% ipython --no-banner

In [1]: import numpy as np

In [2]: import numpy.linalg as la

In [3]: np.set_printoptions(suppress=True, linewidth=160)

In [4]: m1 = np.load("x.npy")

In [5]: m1
Out[5]: 
array([[-0.7,  0. ,  0.1, -1.5, -1.7],
       [-0.8, -0.6, -0.7,  1.1,  0.8],
       [ 1.2,  0.5, -0.7,  1.2, -2. ],
       [-2.6, -0.5, -0.8, -1.7, -2.3]])

In [6]: r0 = np.array([2, -1, 5])

In [7]: np.convolve(m1[0], r0)
Out[7]: array([-1.4,  0.7, -3.3, -3.1, -1.4, -5.8, -8.5])

In [8]: np.polyval(r0, m1[0])
Out[8]: array([ 6.68,  5.  ,  4.92, 11.  , 12.48])

In [9]: ang = np.radians(147)

In [10]: Rm = np.eye(5)

In [11]: Rm[2, 2] = Rm[1, 1] = np.cos(ang)

In [12]: Rm[2, 1], Rm[1, 2] = -np.sin(ang), np.sin(ang)

In [13]: Rm.round(4)
Out[13]: 
array([[ 1.    ,  0.    ,  0.    ,  0.    ,  0.    ],
       [ 0.    , -0.8387,  0.5446,  0.    ,  0.    ],
       [ 0.    , -0.5446, -0.8387,  0.    ,  0.    ],
       [ 0.    ,  0.    ,  0.    ,  1.    ,  0.    ],
       [ 0.    ,  0.    ,  0.    ,  0.    ,  1.    ]])

In [14]: A2 = m1 @ Rm.T

In [15]: np.allclose(m1 @ m1.T, A2 @ A2.T)
Out[15]: True

In [16]: left, sig, vt = la.svd(m1)

In [17]: np.argmax(sig[:-1] / (sig[1:] + 1e-6)) + 1
Out[17]: np.int64(3)

In [18]: A2 = left[:, :3] @ np.diag(sig[:3]) @ vt[:3]

In [19]: round(np.abs(m1 - A2).max(), 4)
Out[19]: np.float64(0.0905)

In [20]: la.matrix_rank(A2)
Out[20]: np.int64(3)
